$ python3 -q
>>> import numpy as np
>>> np.set_printoptions(precision=1, suppress=True, linewidth=200, sign=" ")
>>> def tidy(a):
...     return np.round(a, 1) + 0
... 
>>> feats = np.load("arr.npy")
>>> feats
array([[ 2., -6., -3., -3.],
       [-4.,  6.,  4.,  4.],
       [ 4., -6., -5., -3.],
       [ 4., -8., -4., -6.]])
>>> Uu, sv, Vh = np.linalg.svd(feats, full_matrices=False)
>>> np.abs(Uu[:, 0]).round(6).argmax()
np.int64(3)
>>> tidy(np.abs(Vh[0]))
array([ 0.4,  0.7,  0.4,  0.4])
>>> tidy(Uu.T @ Uu)
array([[ 1.,  0.,  0.,  0.],
       [ 0.,  1.,  0.,  0.],
       [ 0.,  0.,  1.,  0.],
       [ 0.,  0.,  0.,  1.]])
>>> tidy(np.cumsum(sv ** 2) / np.sum(sv ** 2))
array([ 1.,  1.,  1.,  1.])
>>> np.allclose(Uu * sv @ Vh, feats)
True
>>> tidy(sv)
array([ 18.8,   2.2,   1.3,   0.2])
>>> Uu.shape, sv.shape, Vh.shape
((4, 4), (4,), (4, 4))
>>> F = np.load("out1.npy")
>>> F
array([[ 0,  1,  1,  2,  2,  1],
       [ 1,  0,  1,  1,  2,  2],
       [ 1,  1,  0,  1,  1,  2],
       [ 2,  1,  1,  0,  1,  1],
       [ 2,  2,  1,  1,  0,  1],
       [ 1,  2,  2,  1,  1,  0]])
>>> tidy(np.linalg.eigvalsh(F).min())
np.float64(-2.8)
>>> [round(float(np.linalg.det(F[:i, :i])), 2) + 0 for i in range(1, 7)]
[0.0, -1.0, 2.0, -4.0, 6.0, 7.0]
>>> np.all(np.linalg.eigvalsh(F) > 0)
np.False_
>>> O, R = np.linalg.qr(F)
>>> tidy(R)
array([[-3.3, -2.7, -2.1, -1.5, -1.8, -2.4],
       [ 0. ,  1.9,  1.2,  1.5,  0.6, -0.3],
       [ 0. ,  0. ,  1.5,  0.7,  1.7,  0.2],
       [ 0. ,  0. ,  0. ,  1.7,  1.9,  2.2],
       [ 0. ,  0. ,  0. ,  0. ,  1. ,  0.5],
       [ 0. ,  0. ,  0. ,  0. ,  0. ,  0.5]])
>>> tidy(O)
array([[ 0. ,  0.5,  0.3,  0.6,  0.1, -0.5],
       [-0.3, -0.4,  0.6,  0.5, -0.2,  0.3],
       [-0.3,  0.1, -0.5,  0.4,  0.5,  0.5],
       [-0.6, -0.3,  0.1, -0.3,  0.5, -0.5],
       [-0.6,  0.2, -0.3,  0. , -0.7, -0.1],
       [-0.3,  0.6,  0.4, -0.4,  0.1,  0.4]])
>>> tidy(O @ R)
array([[ 0.,  1.,  1.,  2.,  2.,  1.],
       [ 1.,  0.,  1.,  1.,  2.,  2.],
       [ 1.,  1.,  0.,  1.,  1.,  2.],
       [ 2.,  1.,  1.,  0.,  1.,  1.],
       [ 2.,  2.,  1.,  1.,  0.,  1.],
       [ 1.,  2.,  2.,  1.,  1.,  0.]])
>>> tidy(np.abs(np.diag(R)))
array([ 3.3,  1.9,  1.5,  1.7,  1. ,  0.5])
>>> Y = np.array([[2, 0, 1], [0, 1, 2], [2, 3, -3], [0, 0, 3], [-1, -3, -2]])
>>> C = np.array([[0, 3, 1, 1, 1, 2, 2, 1],
...     [2, 0, 0, 3, 1, 2, 0, 3],
...     [1, 3, 1, 2, 0, 2, 2, 3]])
>>> J = Y @ C
>>> J
array([[  1,   9,   3,   4,   2,   6,   6,   5],
       [  4,   6,   2,   7,   1,   6,   4,   9],
       [  3,  -3,  -1,   5,   5,   4,  -2,   2],
       [  3,   9,   3,   6,   0,   6,   6,   9],
       [ -8,  -9,  -3, -14,  -4, -12,  -6, -16]])
>>> Y = J / np.linalg.norm(J, axis=1, keepdims=True)
>>> gram = Y @ Y.T
>>> tidy(np.degrees(np.arccos(np.clip(gram[2, 0], -1, 1))))
np.float64(79.6)
>>> np.argwhere(np.triu(np.abs(gram) > 0.95, 1))
array([[ 0,  3],
       [ 1,  3],
       [ 1,  4]])
>>> (np.abs(gram) > 0.9).astype(int)
array([[ 1,  0,  0,  1,  0],
       [ 0,  1,  0,  1,  1],
       [ 0,  0,  1,  0,  0],
       [ 1,  1,  0,  1,  1],
       [ 0,  1,  0,  1,  1]])
>>> tidy(np.linalg.norm(Y, axis=1))
array([ 1.,  1.,  1.,  1.,  1.])
